% python3 -q
>>> import numpy as np
>>> np.set_printoptions(precision=2, suppress=True, linewidth=100)
>>> F = np.load("layer12.npy")
>>> F
array([[ 0, -1,  0,  0,  0,  0],
       [ 2, -2,  0,  0,  0,  0],
       [ 0, -1,  0,  0,  0,  0],
       [ 0,  0,  0, -1,  0,  0],
       [ 0,  0,  2, -2,  0,  0],
       [ 0,  0,  0, -1,  0,  0],
       [ 0,  0,  0,  0,  0, -1],
       [ 0,  0,  0,  0,  2, -2],
       [ 0,  0,  0,  0,  0, -1]])
>>> # row 2 repeats row 0
>>> x0 = np.array([-2, 4, -2, 1, 0, 5])
>>> rhs = F @ x0
>>> np.round(np.linalg.pinv(F) @ F, 2) + 0
array([[1., 0., 0., 0., 0., 0.],
       [0., 1., 0., 0., 0., 0.],
       [0., 0., 1., 0., 0., 0.],
       [0., 0., 0., 1., 0., 0.],
       [0., 0., 0., 0., 1., 0.],
       [0., 0., 0., 0., 0., 1.]])
>>> np.round(np.linalg.lstsq(F, rhs)[0], 2) + 0
array([-2.,  4., -2.,  1.,  0.,  5.])
>>> rhs
array([ -4, -12,  -4,  -1,  -6,  -1,  -5, -10,  -5])
>>> rng = np.random.default_rng(2586)
>>> rhs = rhs + 0.05 * rng.normal(size=9)
>>> rhs
array([ -3.88, -11.88,  -3.99,  -0.94,  -6.05,  -1.01,  -4.97,  -9.98,  -5.04])
>>> beta, *_ = np.linalg.lstsq(F, rhs)
>>> beta
array([-2.  ,  3.94, -2.05,  0.97,  0.02,  5.01])
>>> np.round(np.linalg.norm(rhs - F @ beta), 2)
np.float64(0.1)
>>> beta.round()
array([-2.,  4., -2.,  1.,  0.,  5.])
>>> [round(float(np.linalg.norm(np.linalg.solve(F.T @ F + lam * np.eye(6), F.T @ rhs))), 2) for lam in (0, 1, 10, 100)]
[7.05, 5.8, 2.97, 0.52]
>>> gram = F.T @ F
>>> np.allclose(gram, gram.T)
True
>>> np.trace(gram), (F ** 2).sum()
(np.int64(30), np.int64(30))
>>> gram
array([[ 4, -4,  0,  0,  0,  0],
       [-4,  6,  0,  0,  0,  0],
       [ 0,  0,  4, -4,  0,  0],
       [ 0,  0, -4,  6,  0,  0],
       [ 0,  0,  0,  0,  4, -4],
       [ 0,  0,  0,  0, -4,  6]])
>>> np.diag(gram)
array([4, 6, 4, 6, 4, 6])
>>> np.linalg.matrix_rank(gram)
np.int64(6)
>>> lab = rng.permutation(6)
>>> A2 = F[:, lab] * rng.choice([-1, 1], 6)
>>> A2
array([[ 0,  0,  0, -1,  0,  0],
       [ 0,  2,  0, -2,  0,  0],
       [ 0,  0,  0, -1,  0,  0],
       [ 0,  0, -1,  0,  0,  0],
       [-2,  0, -2,  0,  0,  0],
       [ 0,  0, -1,  0,  0,  0],
       [ 0,  0,  0,  0,  0, -1],
       [ 0,  0,  0,  0, -2, -2],
       [ 0,  0,  0,  0,  0, -1]])
>>> U, _, vt = np.linalg.svd(F.T @ A2)
>>> np.round(U @ vt, 2) + 0
array([[ 0.,  1.,  0.,  0.,  0.,  0.],
       [ 0.,  0.,  0.,  1.,  0.,  0.],
       [-1.,  0.,  0.,  0.,  0.,  0.],
       [ 0.,  0.,  1.,  0.,  0.,  0.],
       [ 0.,  0.,  0.,  0., -1.,  0.],
       [ 0.,  0.,  0.,  0.,  0.,  1.]])
>>> lab
array([2, 0, 3, 1, 4, 5])
>>> x0 = np.array([1, 4, 4, -3, -5, 1])
>>> rhs = F @ x0
>>> beta, lr = np.zeros(6), 1 / np.linalg.norm(F, 2) ** 2
>>> for i in range(20):
...     beta -= lr * F.T @ (F @ beta - rhs)
...     if i % 5 == 0: print(i, round(np.linalg.norm(F @ beta - rhs), 2))
... 
0 4.09
5 2.47
10 1.49
15 0.9
>>> round(float(np.linalg.cond(F)), 2)
3.23
>>> beta
array([ 0.66,  3.73,  3.86, -3.11, -4.65,  1.27])
>>> x0 = np.array([2, 7, 8, 1, 0, 7])
>>> F @ np.eye(6)[4]
array([0., 0., 0., 0., 0., 0., 0., 2., 0.])
>>> F * x0
array([[  0,  -7,   0,   0,   0,   0],
       [  4, -14,   0,   0,   0,   0],
       [  0,  -7,   0,   0,   0,   0],
       [  0,   0,   0,  -1,   0,   0],
       [  0,   0,  16,  -2,   0,   0],
       [  0,   0,   0,  -1,   0,   0],
       [  0,   0,   0,   0,   0,  -7],
       [  0,   0,   0,   0,   0, -14],
       [  0,   0,   0,   0,   0,  -7]])
>>> F @ (2 * x0)
array([-14, -20, -14,  -2,  28,  -2, -14, -28, -14])
>>> (F * x0).sum(axis=1)
array([ -7, -10,  -7,  -1,  14,  -1,  -7, -14,  -7])
>>> np.sign((F @ x0).round(6))
array([-1, -1, -1, -1,  1, -1, -1, -1, -1])
>>> np.linalg.norm(F @ x0) <= np.linalg.norm(F, 2) * np.linalg.norm(x0) + 1e-9
np.True_
>>> M = np.loadtxt("out8.csv", delimiter=",")
>>> M
array([[1., 3., 3., 5., 0.],
       [1., 3., 3., 7., 0.],
       [1., 3., 3., 0., 0.],
       [1., 3., 3., 5., 0.],
       [1., 3., 3., 7., 0.],
       [1., 3., 3., 0., 0.],
       [1., 3., 3., 0., 0.],
       [1., 3., 3., 7., 0.],
       [1., 3., 3., 0., 0.],
       [1., 3., 3., 0., 0.],
       [1., 3., 3., 9., 0.],
       [1., 3., 3., 7., 0.],
       [1., 3., 3., 0., 0.],
       [1., 3., 3., 0., 0.],
       [1., 3., 3., 1., 0.],
       [1., 3., 3., 0., 0.],
       [1., 3., 3., 0., 0.],
       [1., 3., 3., 1., 0.],
       [1., 3., 3., 5., 0.],
       [1., 3., 3., 0., 0.],
       [1., 3., 3., 1., 0.],
       [1., 3., 3., 0., 0.],
       [1., 3., 3., 0., 0.],
       [1., 3., 3., 7., 0.],
       [1., 3., 3., 0., 0.],
       [1., 3., 3., 0., 0.],
       [1., 3., 3., 9., 0.],
       [1., 3., 3., 0., 0.],
       [1., 3., 3., 0., 0.],
       [1., 3., 3., 0., 0.]])
>>> # looks like rank 2
>>> round(float(np.linalg.norm(M, 1)), 2), round(float(np.linalg.norm(M, np.inf)), 2)
(90.0, 16.0)
>>> round(np.linalg.norm(M) ** 2 / np.linalg.norm(M, 2) ** 2, 2)
np.float64(1.26)
>>> round(np.linalg.norm(M[11] - M[10]), 2)
np.float64(2.0)
>>> round(np.linalg.norm(M[11], 1), 2), round(np.linalg.norm(M[11], np.inf), 2)
(np.float64(14.0), np.float64(7.0))
>>> np.round(np.linalg.norm(M, 2), 2)
np.float64(28.98)
>>> np.linalg.norm(M, axis=0)
array([ 5.48, 16.43, 16.43, 22.02,  0.  ])
>>> M[11] @ M[10]
np.float64(82.0)
>>> U, sv, vt = np.linalg.svd(M)
>>> evecs = vt[:(sv > 1e-8).sum()]
>>> x0 = M[12] + 2 * M[16] + rng.integers(2) * np.eye(5)[1]
>>> x0
array([3., 9., 9., 0., 0.])
>>> round(np.linalg.norm(x0 - evecs.T @ evecs @ x0), 2)
np.float64(0.0)
>>> np.linalg.matrix_rank(np.vstack([M, x0]))
np.int64(2)
>>> np.allclose(evecs.T @ evecs @ x0, x0)
True
>>> A = -2 * np.eye(10) + np.ones((10, 10))
>>> A
array([[-1.,  1.,  1.,  1.,  1.,  1.,  1.,  1.,  1.,  1.],
       [ 1., -1.,  1.,  1.,  1.,  1.,  1.,  1.,  1.,  1.],
       [ 1.,  1., -1.,  1.,  1.,  1.,  1.,  1.,  1.,  1.],
       [ 1.,  1.,  1., -1.,  1.,  1.,  1.,  1.,  1.,  1.],
       [ 1.,  1.,  1.,  1., -1.,  1.,  1.,  1.,  1.,  1.],
       [ 1.,  1.,  1.,  1.,  1., -1.,  1.,  1.,  1.,  1.],
       [ 1.,  1.,  1.,  1.,  1.,  1., -1.,  1.,  1.,  1.],
       [ 1.,  1.,  1.,  1.,  1.,  1.,  1., -1.,  1.,  1.],
       [ 1.,  1.,  1.,  1.,  1.,  1.,  1.,  1., -1.,  1.],
       [ 1.,  1.,  1.,  1.,  1.,  1.,  1.,  1.,  1., -1.]])
>>> # symmetric
>>> A2 = A / np.sqrt((A ** 2).mean(axis=1, keepdims=True))
>>> np.linalg.norm(A2, axis=1)
array([3.16, 3.16, 3.16, 3.16, 3.16, 3.16, 3.16, 3.16, 3.16, 3.16])
>>> np.linalg.matrix_rank(A - A.mean(axis=1, keepdims=True))
np.int64(9)
>>> A2[6]
array([ 1.,  1.,  1.,  1.,  1.,  1., -1.,  1.,  1.,  1.])
